$ python3 -q
>>> import numpy as np
>>> from numpy import linalg as LA
>>> np.set_printoptions(precision=4, suppress=True, linewidth=160, sign=" ")
>>> Z = np.array([[3, -1, 0, 3, -3],
...     [-2, 1, 3, 3, 3],
...     [-3, -2, 1, -2, 1],
...     [-3, -2, 3, -3, 3],
...     [-3, -3, -1, 3, -1]])
>>> rng = np.random.default_rng(4354)
>>> F = (rng.random((21, 5)) < 0.25) @ Z
>>> print(F)
[[ 0  0  0  0  0]
 [ 3 -1  0  3 -3]
 [ 0 -3  3  0  0]
 [-6 -5  2  0  2]
 [-5 -1  6  0  6]
 [-2  1  3  3  3]
 [-2 -2  4  4  1]
 [-2 -2  4  4  1]
 [-3 -2  3 -3  3]
 [ 3 -1  0  3 -3]
 [ 0  0  0  0  0]
 [ 0  0  0  0  0]
 [-3 -2  3 -3  3]
 [ 3 -1  0  3 -3]
 [-6 -5  2  0  2]
 [ 0  0  0  0  0]
 [-3 -3 -1  3 -1]
 [-5 -1  6  0  6]
 [-2  1  3  3  3]
 [-8 -3  7 -2  7]
 [-3 -2  1 -2  1]]
>>> G = np.cov(F, rowvar=False)
>>> print(np.argsort(-F.std(axis=0).round(6), kind="stable"))
[ 0  4  2  3  1]
>>> print(G.shape)
(5, 5)
>>> print(round(np.corrcoef(F[:, 1], F[:, 3])[0, 1], 4))
0.2475
>>> Z = F[[10, 12]].astype(float)
>>> for _ in range(5):
...     labels = LA.norm(F[:, None] - Z, axis=-1).argmin(axis=1)
...     Z = np.array([F[labels == j].mean(axis=0) for j in range(2)])
... 
>>> print(labels)
[ 0  0  0  1  1  0  0  0  1  0  0  0  1  0  1  0  0  1  0  1  1]
>>> print(np.bincount(labels))
[ 13   8]
>>> other = np.array([[1, 1], [1, -1]])
>>> W0 = np.kron(other, np.kron(other, other))[rng.permutation(8)][:4]
>>> print(W0)
[[ 1 -1  1 -1  1 -1  1 -1]
 [ 1  1  1  1 -1 -1 -1 -1]
 [ 1 -1 -1  1 -1  1  1 -1]
 [ 1 -1 -1  1  1 -1 -1  1]]
>>> print(W0.sum(axis=0))
[ 4 -2  0  2  0 -2  0 -2]
>>> print(LA.matrix_rank(W0))
4
>>> print(W0.shape)
(4, 8)
>>> print(np.abs(W0).max())
1
>>> print(W0 - W0[0])
[[ 0  0  0  0  0  0  0  0]
 [ 0  2  0  2 -2  0 -2  0]
 [ 0  0 -2  2 -2  2  0  0]
 [ 0  0 -2  2  0  0 -2  2]]
>>> print(W0.mean(axis=0))
[ 1.  -0.5  0.   0.5  0.  -0.5  0.  -0.5]
>>> print(np.diff(W0, axis=0))
[[ 0  2  0  2 -2  0 -2  0]
 [ 0 -2 -2  0  0  2  2  0]
 [ 0  0  0  0  2 -2 -2  2]]
>>> print(np.count_nonzero(W0))
32
>>> A = np.load("arr.npy")
>>> print(A)
[[ 4.  2.  2.  4.  0.  0.  0.]
 [ 3.  0.  5.  3.  0.  0.  0.]
 [ 4.  5.  1.  2.  0.  0.  0.]
 [ 4.  5.  5.  3.  0.  0.  0.]
 [ 0.  0.  0.  0.  5.  4.  4.]
 [ 0.  0.  0.  0. -3. -3. -5.]
 [ 0.  0.  0.  0. -1. -1.  4.]]
>>> print(A @ A)
[[ 46.  38.  40.  38.   0.   0.   0.]
 [ 44.  46.  26.  31.   0.   0.   0.]
 [ 43.  23.  44.  39.   0.   0.   0.]
 [ 63.  48.  53.  50.   0.   0.   0.]
 [  0.   0.   0.   0.   9.   4.  16.]
 [  0.   0.   0.   0.  -1.   2. -17.]
 [  0.   0.   0.   0.  -6.  -5.  17.]]
>>> print((A != 0).astype(int))
[[ 1  1  1  1  0  0  0]
 [ 1  0  1  1  0  0  0]
 [ 1  1  1  1  0  0  0]
 [ 1  1  1  1  0  0  0]
 [ 0  0  0  0  1  1  1]
 [ 0  0  0  0  1  1  1]
 [ 0  0  0  0  1  1  1]]
>>> print(np.sort(LA.eigvals(A).real))
[-4.5905 -1.278  -0.1783 -0.1783  3.639   3.639  12.9471]
>>> E = 3 * np.eye(3) + np.ones((3, 3))
>>> print(E)
[[ 4.  1.  1.]
 [ 1.  4.  1.]
 [ 1.  1.  4.]]
>>> def softmax(z):
...     e = np.exp(z - z.max(axis=-1, keepdims=True))
...     return e / e.sum(axis=-1, keepdims=True)
... 
>>> print(np.round(softmax(10 * A[5]), 4) + 0)
[ 0.25  0.25  0.25  0.25  0.    0.    0.  ]
>>> print(softmax(A).sum(axis=1))
[ 1.  1.  1.  1.  1.  1.  1.]
>>> scores = A @ A.T / np.sqrt(7)
>>> print(np.round(softmax(scores + np.triu(np.full(scores.shape, -np.inf), 1)), 4) + 0)
[[ 1.      0.      0.      0.      0.      0.      0.    ]
 [ 0.0322  0.9678  0.      0.      0.      0.      0.    ]
 [ 0.0223  0.0002  0.9775  0.      0.      0.      0.    ]
 [ 0.      0.      0.0002  0.9998  0.      0.      0.    ]
 [ 0.      0.      0.      0.      1.      0.      0.    ]
 [ 0.      0.      0.      0.      0.      1.      0.    ]
 [ 0.0011  0.0011  0.0011  0.0011  0.0153  0.      0.9803]]
>>> print(np.round(softmax(scores)[5] @ A, 4) + 0)
[ 0.  0.  0.  0. -3. -3. -5.]
>>> print(np.round(softmax(scores), 4) + 0)
[[ 0.0457  0.0047  0.0101  0.9395  0.      0.      0.    ]
 [ 0.008   0.2415  0.0001  0.7504  0.      0.      0.    ]
 [ 0.0021  0.      0.0936  0.9042  0.      0.      0.    ]
 [ 0.      0.      0.0002  0.9998  0.      0.      0.    ]
 [ 0.      0.      0.      0.      1.      0.      0.    ]
 [ 0.      0.      0.      0.      0.      1.      0.    ]
 [ 0.0011  0.0011  0.0011  0.0011  0.0153  0.      0.9803]]
